% python3 -q
>>> import numpy as np
>>> np.set_printoptions(precision=2, suppress=True, linewidth=100, sign=" ")
>>> K = np.load("layer6.npy")
>>> K
array([[ 0, -1,  0],
       [ 0,  0, -2],
       [-3,  0,  0]])
>>> q, Rm = np.linalg.qr(K)
>>> print(q.shape, Rm.shape)
(3, 3) (3, 3)
>>> q
array([[ 0.,  1.,  0.],
       [-0.,  0.,  1.],
       [ 1.,  0.,  0.]])
>>> q.T @ q
array([[ 1.,  0.,  0.],
       [ 0.,  1.,  0.],
       [ 0.,  0.,  1.]])
>>> np.allclose(Rm.T @ Rm, K.T @ K)
True
>>> Rm
array([[-3.,  0.,  0.],
       [ 0., -1.,  0.],
       [ 0.,  0., -2.]])
>>> m1 = np.loadtxt("m.csv", delimiter=",")
>>> m1
array([[-1.  , -1.69, -0.51],
       [-1.16, -2.05,  0.46],
       [-1.34, -1.63, -0.56],
       [-0.75, -1.64,  0.34],
       [-1.1 , -2.31,  0.38],
       [-1.42, -1.74,  0.33],
       [ 1.86,  0.8 , -2.19],
       [ 1.99,  0.99, -1.93],
       [ 1.57,  0.98, -2.08],
       [ 1.95,  1.41, -1.73],
       [ 2.55,  0.38, -1.95],
       [ 2.04,  0.94, -1.98],
       [ 1.8 , -1.97, -0.18],
       [ 2.47, -1.66,  0.62],
       [ 2.17, -1.56, -0.37],
       [ 1.93, -2.19,  0.45],
       [ 2.47, -2.27, -0.35],
       [ 1.49, -2.39,  0.34]])
>>> def softmax(z):
...     e = np.exp(z - z.max(axis=-1, keepdims=True))
...     return e / e.sum(axis=-1, keepdims=True)
... 
>>> softmax(K[0] + -1)
array([ 0.42,  0.16,  0.42])
>>> softmax(K).sum(axis=1)
array([ 1.,  1.,  1.])
>>> att = K @ K.T / np.sqrt(3)
>>> softmax(att).round(6).argmax(axis=1)
array([ 0,  1,  2])
>>> print(softmax(att))
[[ 0.47  0.26  0.26]
 [ 0.08  0.83  0.08]
 [ 0.01  0.01  0.99]]
>>> x = np.array([-2, -3, -3])
>>> target = m1 @ x
>>> np.linalg.solve(m1.T @ m1, m1.T @ target)
array([-2., -3., -3.])
>>> np.round(np.linalg.pinv(m1) @ m1, 2) + 0
array([[ 1.,  0.,  0.],
       [ 0.,  1.,  0.],
       [ 0.,  0.,  1.]])
>>> rng = np.random.default_rng(90093)
>>> target = target + 0.3 * rng.normal(size=18)
>>> print(target)
[ 9.42  7.28  9.44  5.76  8.39  7.46  0.31 -0.48  0.07 -2.54 -0.51 -0.81  2.41 -1.6   1.51  1.23
  3.27  3.06]
>>> beta, *_ = np.linalg.lstsq(m1, target)
>>> print(round(np.linalg.norm(target - m1 @ beta), 2))
1.24
>>> q, evecs = np.linalg.qr(m1[:, :1])[0], np.linalg.qr(m1[:, 1:])[0]
>>> sv = np.linalg.svd(q.T @ evecs, compute_uv=False)
>>> (sv > 0.9).sum()
np.int64(0)
>>> basis = m1[[2, 5]].astype(float)
>>> for _ in range(4):
...     labels = np.linalg.norm(m1[:, None] - basis, axis=-1).argmin(axis=1)
...     basis = np.array([m1[labels == j].mean(axis=0) for j in range(2)])
... 
>>> labels
array([ 1,  1,  1,  1,  1,  1,  0,  0,  0,  0,  0,  0,  1,  1,  1,  1,  1,  1])
>>> np.abs(basis[1] - basis[0]).argmax()
np.int64(1)
>>> print(basis[1] - basis[0])
[-1.53 -2.84  2.06]
>>> t = np.radians(15)
>>> Rm = np.eye(3)
>>> Rm[0, 0] = Rm[2, 2] = np.cos(t)
>>> Rm[0, 2], Rm[2, 0] = -np.sin(t), np.sin(t)
>>> Rm
array([[ 0.97,  0.  , -0.26],
       [ 0.  ,  1.  ,  0.  ],
       [ 0.26,  0.  ,  0.97]])
>>> A2 = m1 @ Rm.T
>>> print(np.allclose(m1 @ m1.T, A2 @ A2.T))
True
>>> np.linalg.svd(m1, compute_uv=False), np.linalg.svd(A2, compute_uv=False)
(array([ 8.46,  7.31,  3.18]), array([ 8.46,  7.31,  3.18]))
>>> print(np.allclose(np.linalg.norm(m1, axis=1), np.linalg.norm(A2, axis=1)))
True
>>> np.abs(A2 - m1).max(axis=0)
array([ 0.5 ,  0.  ,  0.73])
>>> data = np.array([[-3, 4, -2], [-4, 0, -4], [1, 4, 2]])
>>> print(data)
[[-3  4 -2]
 [-4  0 -4]
 [ 1  4  2]]
>>> round(float(np.trace(np.linalg.pinv(data) @ data)), 2)
2.0
>>> np.unique(data.round(6), axis=0).shape
(3, 3)
>>> labels = rng.permutation(3)
>>> A2 = K[:, labels] * rng.choice([-1, 1], 3)
>>> A2
array([[ 0, -1,  0],
       [ 0,  0, -2],
       [-3,  0,  0]])
>>> U, _, VT = np.linalg.svd(K.T @ A2)
>>> labels
array([ 0,  1,  2])
>>> print(np.linalg.lstsq(K, A2)[0])
[[ 1.  0.  0.]
 [ 0.  1.  0.]
 [ 0.  0.  1.]]
>>> x = np.array([-2, -1, -1])
>>> print(np.linalg.norm(data @ x) <= np.linalg.norm(data, 2) * np.linalg.norm(x) + 1e-9)
True
>>> np.sign((data @ x).round(6))
array([ 1,  1, -1])
>>> rank = np.linalg.matrix_rank(data)
>>> print(rank)
2
>>> null = np.linalg.svd(data)[2][rank:].T
>>> print([int(np.linalg.matrix_rank(np.delete(data, i, axis=0))) for i in range(3)])
[2, 2, 2]
>>> np.linalg.matrix_rank(data.T @ data), np.linalg.matrix_rank(data @ data.T)
(np.int64(2), np.int64(2))
>>> A2 = data[0, 0] * data[1:] - np.outer(data[1:, 0], data[0])
>>> A2
array([[  0,  16,   4],
       [  0, -16,  -4]])
>>> np.flatnonzero(~A2.round(6).any(axis=1))
array([], dtype=int64)
>>> data[:, 0] / data[0, 0]
array([ 1.  ,  1.33, -0.33])
>>> np.linalg.matrix_rank(A2), np.linalg.matrix_rank(data)
(np.int64(1), np.int64(2))
>>> W0 = np.load("a.npy")
>>> W0
array([[ 2,  0,  2],
       [ 0,  0,  2],
       [ 0,  0,  2]])
>>> x = np.array([5, 2, 0])
>>> h1 = np.maximum(W0 @ x, 0)
>>> np.flatnonzero(h1 > 1e-9)
array([ 0])
>>> np.maximum(W0 @ x, 0) - np.maximum(-W0 @ x, 0)
array([ 10,   0,   0])
